$ python3 -q
>>> import numpy as np
>>> from numpy import linalg as LA
>>> np.set_printoptions(suppress=True, linewidth=120)
>>> rd = lambda a: np.round(a, 3) + 0
>>> feats = np.load("run6.npy")
>>> feats
array([[ 0,  8,  2,  5],
       [-8,  0, -5, -2],
       [-2,  5,  0,  5],
       [-5,  2, -5,  0]])
>>> # skew, so no eigenvalue has a real part
>>> rng = np.random.default_rng(7623)
>>> labels = rng.permutation(4)
>>> labels
array([2, 1, 0, 3])
>>> B = feats[labels][:, labels]
>>> rd(np.sort(np.abs(LA.eigvals(B))))
array([ 1.581,  1.581, 12.021, 12.021])
>>> rd(LA.det(B)), rd(LA.det(feats[labels]))
(np.float64(361.0), np.float64(-361.0))
>>> np.diag(B)
array([0, 0, 0, 0])
>>> np.allclose(B, feats)
False
>>> np.trace(B)
np.int64(0)
>>> B = LA.inv(feats)
>>> rd(feats @ B)
array([[1., 0., 0., 0.],
       [0., 1., 0., 0.],
       [0., 0., 1., 0.],
       [0., 0., 0., 1.]])
>>> rd(B)
array([[ 0.   , -0.263, -0.105,  0.263],
       [ 0.263,  0.   , -0.263,  0.105],
       [ 0.105,  0.263,  0.   , -0.421],
       [-0.263, -0.105,  0.421,  0.   ]])
>>> rd(LA.slogdet(feats)[0])
np.float64(1.0)
>>> arr = np.load("mat.npy")
>>> arr
array([[ 0.6, -0.7, -1.3, -0.5,  1.1],
       [ 0.2,  0.5,  0.5,  1.6, -1.6],
       [ 0.3,  0.4,  0.4, -0.5,  0.5],
       [ 1.9,  0.1, -0.3, -0.4, -2.8],
       [-0.9, -3.6, -2.4, -1.2,  2.7],
       [ 0.9,  0.3, -0.4, -1. ,  1.6],
       [-0.8, -0.4, -0.7, -0.8,  0.7],
       [ 0.5, -0.6,  0.4,  1.3, -1.1],
       [ 0.9, -0.4, -0.7,  0. , -1.4],
       [-1.6,  0.7, -0.5, -0.1,  0.5],
       [-0.2, -1.6,  0.5, -1.4,  0.8],
       [ 0.8,  0. ,  1. ,  0.3,  0.9],
       [-0.4,  0.9,  0. ,  0.5, -0.4],
       [ 0.1, -0.3,  1.3, -0.5,  1.2],
       [ 0.6, -1.4,  0. ,  0. ,  1.9],
       [ 0.6,  0.1,  1.1,  0.6,  0.7],
       [-0.1, -0.3,  1.2, -0.5,  1.1],
       [-0.6, -0.6,  0. ,  1.7, -0.5],
       [-1.2,  0.6, -0.6, -1.2, -1.2],
       [ 0.4,  0. ,  0.9, -1.2, -0.8],
       [ 1.1,  0. , -0.3, -1.5,  0.8],
       [-2.3,  0.1,  0.2, -0.8,  0. ],
       [ 0. ,  0.5,  0.3,  0.6, -0.5],
       [ 0.9, -0.4,  0. ,  0.1,  1.4],
       [-1.4, -0.7,  0.9, -0.1,  0.1],
       [ 0.4, -0.3, -1.6,  0.6, -0.4],
       [ 0.3,  0.2,  1.6,  0.2,  0.4],
       [-0.9,  0. , -0.9,  0.7, -1.3],
       [-0.7, -1.5, -1.1,  0.6, -1. ],
       [ 0.3, -0.6,  0.6, -1.2,  0. ],
       [-1.7,  0.5, -0.5,  0. ,  0.7],
       [-0.1,  0.3, -0.9,  1. ,  0.4],
       [-0.1, -2. ,  0.3, -0.5,  1.2],
       [-0.5,  0.2,  0.2,  0.5, -0.2]])
>>> B = arr / np.sqrt((arr ** 2).mean(axis=1, keepdims=True))
>>> LA.matrix_rank(arr - arr.mean(axis=1, keepdims=True))
np.int64(4)
>>> rd(LA.norm(B, axis=1))
array([2.236, 2.236, 2.236, 2.236, 2.236, 2.236, 2.236, 2.236, 2.236, 2.236, 2.236, 2.236, 2.236, 2.236, 2.236, 2.236,
       2.236, 2.236, 2.236, 2.236, 2.236, 2.236, 2.236, 2.236, 2.236, 2.236, 2.236, 2.236, 2.236, 2.236, 2.236, 2.236,
       2.236, 2.236])
>>> LA.matrix_rank(B) == LA.matrix_rank(arr)
np.True_
>>> Xs = (arr - arr.mean(axis=0)) / arr.std(axis=0)
>>> np.argwhere(np.abs(Xs) > 2)
array([[ 1,  3],
       [ 3,  0],
       [ 3,  4],
       [ 4,  1],
       [ 4,  2],
       [ 4,  4],
       [17,  3],
       [21,  0]])
>>> c = LA.lstsq(np.delete(Xs, 2, axis=1), Xs[:, 2])[0]
>>> rd(1 - np.var(Xs[:, 2] - np.delete(Xs, 2, axis=1) @ c))
np.float64(0.145)
>>> B = np.c_[arr[:, :4] @ np.array([[-2, -3, -3, 2], [-1, 2, -1, 1], [1, -3, 1, 0], [-2, 3, -3, 3]]), np.array([1, 0, 0, 1, 0, 0, 2, 3, 1, 1, 1, 0, 2, 1, 3, 0, 0, 2, 0, 3, 2, 0, 2, 2, 2, 2, 2, 1, 0, 0, 0, 2, 1, 3])]
>>> print(rd(B))
[[-0.8 -0.8 -0.9 -1.   1. ]
 [-3.6  3.7 -5.4  5.7  0. ]
 [ 0.4 -2.8  0.6 -0.5  0. ]
 [-3.4 -5.8 -4.9  2.7  1. ]
 [ 5.4 -0.9  7.5 -9.   0. ]
 [-0.5 -3.9 -0.4 -0.9  0. ]
 [ 2.9  1.3  4.5 -4.4  2. ]
 [-2.6  0.  -4.4  4.3  3. ]
 [-2.1 -1.4 -3.   1.4  1. ]
 [ 2.2  7.4  3.9 -2.8  1. ]
 [ 5.3 -8.3  6.9 -6.2  1. ]
 [-1.2 -4.5 -2.3  2.5  0. ]
 [-1.1  4.5 -1.2  1.6  2. ]
 [ 2.4 -6.3  2.8 -1.6  1. ]
 [ 0.2 -4.6 -0.4 -0.2  3. ]
 [-1.4 -3.1 -2.6  3.1  0. ]
 [ 2.7 -5.4  3.3 -2.   0. ]
 [-1.6  5.7 -2.7  3.3  2. ]
 [ 3.6  3.   6.  -5.4  0. ]
 [ 2.5 -7.5  3.3 -2.8  3. ]
 [ 0.5 -6.9  0.9 -2.3  2. ]
 [ 6.3  4.1  9.4 -6.9  0. ]
 [-1.4  1.9 -2.   2.3  2. ]
 [-1.6 -3.2 -2.6  1.7  2. ]
 [ 4.6 -0.2  6.1 -3.8  2. ]
 [-3.3  4.8 -4.3  2.3  2. ]
 [ 0.4 -4.7 -0.1  1.4  2. ]
 [-0.5  7.5 -0.3  0.3  1. ]
 [ 0.6  4.2  0.7 -1.1  0. ]
 [ 3.  -7.5  3.9 -3.6  0. ]
 [ 2.4  7.6  4.1 -2.9  0. ]
 [-3.   6.6 -3.9  3.1  2. ]
 [ 3.5 -6.1  4.1 -3.7  1. ]
 [ 0.   2.8  0.   0.7  3. ]]
>>> LA.matrix_rank(np.c_[arr, B])
np.int64(6)
>>> rd(LA.norm(LA.qr(arr)[0].T @ B, axis=0) ** 2 / ((B ** 2).sum(axis=0) + 1e-12))
array([1.  , 1.  , 1.  , 1.  , 0.08])
>>> rd(LA.norm(B - arr @ LA.lstsq(arr, B)[0], axis=0))
array([0.  , 0.  , 0.  , 0.  , 8.79])
>>> def softmax(z):
...     e = np.exp(z - z.max(axis=-1, keepdims=True))
...     return e / e.sum(axis=-1, keepdims=True)
... 
>>> rd(softmax(arr[19]))
array([0.262, 0.175, 0.431, 0.053, 0.079])
>>> rd(softmax(arr).sum(axis=1))
array([1., 1., 1., 1., 1., 1., 1., 1., 1., 1., 1., 1., 1., 1., 1., 1., 1., 1., 1., 1., 1., 1., 1., 1., 1., 1., 1., 1.,
       1., 1., 1., 1., 1., 1.])
>>> S = arr @ arr.T / np.sqrt(5)
>>> softmax(S).round(6).argmax(axis=1)
array([ 4,  1,  5,  3,  4,  5,  4,  1,  3, 21,  4, 11,  1, 13,  4, 15, 13, 17, 18,  3, 20, 21,  1,  4, 21, 25, 26, 27,
       28, 10, 30, 31,  4,  1])
>>> print(rd(softmax(S)[19] @ arr))
[ 0.188 -0.189  0.213 -0.375 -0.197]
>>> x0 = np.array([-3, -3, 1, 0, 2])
>>> y = arr @ x0
>>> print(rd(LA.lstsq(arr, y)[0]))
[-3. -3.  1.  0.  2.]
>>> rd(y)
array([  1.2,  -4.8,  -0.7, -11.9,  16.5,  -0.8,   4.3,  -1.5,  -5. ,   3.2,   7.5,   0.4,  -2.3,   4.3,   6.2,   0.4,
         4.6,   2.6,  -1.2,  -1.9,  -2. ,   6.8,  -2.2,   1.3,   7.4,  -2.7,   0.9,  -0.8,   3.5,   1.5,   4.5,  -0.7,
         9. ,   0.7])
>>> print(rd(LA.solve(arr.T @ arr, arr.T @ y)))
[-3. -3.  1.  0.  2.]
>>> y = y + 0.02 * rng.normal(size=34)
>>> rd(y)
array([  1.213,  -4.803,  -0.696, -11.887,  16.514,  -0.815,   4.289,  -1.494,  -5.006,   3.227,   7.473,   0.397,
        -2.291,   4.284,   6.183,   0.428,   4.6  ,   2.613,  -1.233,  -1.91 ,  -2.016,   6.82 ,  -2.205,   1.328,
         7.409,  -2.718,   0.92 ,  -0.818,   3.456,   1.514,   4.498,  -0.67 ,   8.959,   0.724])
>>> c, *_ = LA.lstsq(arr, y)
>>> rd(c)
array([-3.   , -2.993,  1.001,  0.007,  2.006])
>>> c.round()
array([-3., -3.,  1.,  0.,  2.])
>>> B = np.array([[3, 2], [3, 3]])
>>> A = np.kron(np.eye(2, dtype=int), B)
>>> A
array([[3, 2, 0, 0],
       [3, 3, 0, 0],
       [0, 0, 3, 2],
       [0, 0, 3, 3]])
>>> x0 = np.array([-2, 8, 4, 8])
>>> h1 = np.maximum(A @ x0, 0)
>>> print(h1)
[10 18 28 36]
>>> A.T @ h1
array([ 84,  74, 192, 164])
>>> np.flatnonzero(h1 > 1e-9)
array([0, 1, 2, 3])
>>> rd(np.abs(LA.svd(A)[2][-1]))
array([0.   , 0.   , 0.646, 0.763])
>>> rd(LA.norm(A, 2) / LA.norm(A))
np.float64(0.704)
>>> theta = np.radians(30)
>>> r_ = np.eye(4)
>>> r_[1, 1] = r_[0, 0] = np.cos(theta)
>>> r_[1, 0], r_[0, 1] = -np.sin(theta), np.sin(theta)
>>> print(rd(r_))
[[ 0.866  0.5    0.     0.   ]
 [-0.5    0.866  0.     0.   ]
 [ 0.     0.     1.     0.   ]
 [ 0.     0.     0.     1.   ]]
>>> B = A @ r_.T
>>> print(np.allclose(A @ A.T, B @ B.T))
True
>>> print(np.allclose(LA.norm(A, axis=1), LA.norm(B, axis=1)))
True
>>> rd(B)
array([[3.598, 0.232, 0.   , 0.   ],
       [4.098, 1.098, 0.   , 0.   ],
       [0.   , 0.   , 3.   , 2.   ],
       [0.   , 0.   , 3.   , 3.   ]])
>>> W = np.array([[3, 0], [0, 2], [0, 2], [2, 0]])
>>> c = np.array([0, -2])
>>> hid = np.maximum(B @ W + c, 0)
>>> (hid > 0).astype(int)
array([[1, 0],
       [1, 1],
       [1, 1],
       [1, 1]])
>>> LA.matrix_rank(hid)
np.int64(2)
>>> (hid > 0).mean(axis=0)
array([1.  , 0.75])
>>> basis = np.array([[-2, 3], [-1, -6]])
>>> rd(hid @ basis)
array([[-21.588,  32.383],
       [-24.785,  35.706],
       [-12.   , -12.   ],
       [-16.   ,  -6.   ]])
>>> (hid @ basis).round(6).argmax(axis=1)
array([1, 1, 0, 1])
>>> W0 = np.load("arr.npy")
>>> W0
array([[ 1.709,  1.478, -0.092, -5.113,  0.402,  2.364,  1.223, -1.463],
       [-1.098, -0.545,  2.505,  0.923,  4.94 , -4.364,  3.039,  1.647],
       [-2.514,  2.92 ,  5.125,  0.749,  3.371, -1.427,  0.269, -2.572],
       [-1.347, -2.904, -1.594,  0.623,  1.562, -1.14 , -0.876, -0.809]])
>>> left, sigma, Vt = LA.svd(W0, full_matrices=False)
>>> left.shape, sigma.shape, Vt.shape
((4, 4), (4,), (4, 8))
>>> (sigma > 1e-8).sum()
np.int64(4)
>>> print(np.abs(left[:, 0]).round(6).argmax())
1
>>> rd(np.sqrt((sigma ** 2).sum())), rd(LA.norm(W0))
(np.float64(13.593), np.float64(13.593))
>>> print(rd(sigma))
[10.     7.     4.9    3.429]
>>> rd(np.abs(Vt[0]))
array([0.29 , 0.098, 0.505, 0.231, 0.58 , 0.468, 0.205, 0.022])
>>> rd(Vt @ Vt.T)
array([[1., 0., 0., 0.],
       [0., 1., 0., 0.],
       [0., 0., 1., 0.],
       [0., 0., 0., 1.]])
>>> np.allclose(left * sigma @ Vt, W0)
True
>>> rd(np.cumsum(sigma ** 2) / np.sum(sigma ** 2))
array([0.541, 0.806, 0.936, 1.   ])
>>> G = W0.T @ W0
>>> rd(LA.eigvalsh(G)[::-1])
array([100.   ,  48.999,  24.007,  11.761,   0.   ,   0.   ,   0.   ,   0.   ])
>>> rd(np.diag(G))
array([12.261, 19.441, 35.09 , 27.944, 38.369, 27.969, 11.571, 12.123])
>>> rd(W0.sum(axis=1))
array([ 0.508,  7.047,  5.921, -6.485])
>>> rd(W0.mean(axis=0))
array([-0.812,  0.237,  1.486, -0.705,  2.569, -1.142,  0.914, -0.799])
>>> B = W0 / np.sqrt((W0 ** 2).mean(axis=1, keepdims=True))
>>> LA.matrix_rank(B) == LA.matrix_rank(W0)
np.True_
>>> K = np.loadtxt("data.csv", delimiter=",")
>>> rd(K)
array([[ -7.479,  -1.204,  -5.024,   0.962,   5.882],
       [ -3.087,   1.178,   5.721, -11.675,  -0.589],
       [ -7.908,  -0.352,  -3.181,  -1.058,   5.067],
       [ -2.328,  -4.387,  -8.359,   4.07 ,   6.261],
       [  4.729,  -8.154, -11.348,   6.55 ,   5.992],
       [ -4.728,   0.061,   1.101,  -6.272,   2.132],
       [  0.25 ,  -4.006,  -4.767,  -0.294,   3.821],
       [  7.568, -10.504, -14.776,  10.052,   6.996],
       [  0.086,  -0.583,   4.197, -10.357,  -0.62 ],
       [  1.038,  -4.333,  -4.851,  -0.297,   3.666],
       [ -1.295,  -4.314,  -7.132,   2.56 ,   5.39 ],
       [ -8.627,  -2.78 , -10.374,   7.124,   8.844],
       [ -0.965,  -2.36 ,  -1.591,  -3.715,   2.537],
       [ -0.292,  -3.683,  -4.448,  -0.584,   3.797],
       [ -4.305,  -5.856, -14.255,  10.95 ,   9.704],
       [ -2.142,  -3.02 ,  -4.529,  -0.262,   4.3  ],
       [  8.175,  -6.463,  -3.393,  -2.83 ,   1.153],
       [ -1.714,  -4.711,  -8.609,   4.275,   6.233],
       [  0.141,  -3.615,  -3.832,  -1.331,   3.381],
       [ -7.647,  -2.19 ,  -7.821,   4.13 ,   7.322],
       [ -0.065,  -3.899,  -4.795,  -0.222,   3.914],
       [  3.54 ,  -7.055,  -9.606,   4.74 ,   5.418],
       [  5.483,  -5.918,  -4.632,  -1.1  ,   2.445],
       [  7.246,  -6.707,  -4.972,  -0.937,   2.174],
       [  5.985,  -8.733, -11.636,   6.718,   5.822],
       [  0.071,  -1.388,   2.036,  -7.924,   0.464],
       [  5.247,  -4.76 ,  -1.78 ,  -4.278,   1.078],
       [  1.506,  -4.442,  -4.672,  -0.557,   3.46 ],
       [  4.255,  -7.15 ,  -9.145,   4.132,   5.009],
       [-12.979,   2.74 ,  -0.007,  -3.995,   4.748],
       [ -3.816,  -2.889,  -5.852,   1.436,   5.38 ]])
>>> # null space of dimension 2
>>> G = np.cov(K, rowvar=False)
>>> rd(K.std(axis=0))
array([5.145, 2.904, 4.786, 5.283, 2.461])
>>> np.argwhere(np.triu(np.abs(np.corrcoef(K.T)) > 0.8, 1))
array([[2, 3],
       [2, 4],
       [3, 4]])
>>> rd(np.polyfit(K[:, 1], K[:, 4], 1))
array([-0.274,  3.159])
>>> np.argsort(-K.std(axis=0).round(6), kind="stable")
array([3, 0, 2, 1, 4])
>>> print(G.shape)
(5, 5)
>>> rd(LA.eigvalsh(G)[::-1])
array([63.514, 31.313,  0.   ,  0.   ,  0.   ])
>>> T = np.stack([A, -3 * A, A[::-1]])
>>> LA.matrix_rank(T.reshape(3, -1))
np.int64(2)
>>> rd(LA.det(T))
array([  9., 729.,   9.])
>>> print(T.shape)
(3, 4, 4)
>>> np.einsum("bij,cij->bc", T, T)
array([[  62, -186,    0],
       [-186,  558,    0],
       [   0,    0,   62]])
>>> LA.matrix_rank(K)
np.int64(3)
>>> rd(K.sum(axis=0))
array([ -14.057, -121.479, -162.334,   10.008,  131.181])
>>> rd(np.abs(K).max())
np.float64(14.776)
>>> rd(LA.norm(K))
np.float64(68.816)
>>> rd(LA.svd(K, compute_uv=False))
array([57.036, 31.154, 22.627,  0.   ,  0.   ])
>>> np.count_nonzero(K)
np.int64(155)
>>> F = np.array([[0.0, 5.0, -2.0, 4.0],
...     [5.0, 0.0, 0.0, 0.0],
...     [-2.0, 0.0, 0.0, 0.0],
...     [4.0, 0.0, 0.0, 0.0]])
>>> # equal to its transpose
>>> LA.lstsq(F[:-1].T, F[-1])[2]
np.int32(2)
>>> np.abs(np.diag(LA.qr(F)[1])) > 1e-9
array([ True,  True, False, False])
>>> rd(F @ LA.pinv(F) @ F)
array([[ 0.,  5., -2.,  4.],
       [ 5.,  0.,  0.,  0.],
       [-2.,  0.,  0.,  0.],
       [ 4.,  0.,  0.,  0.]])
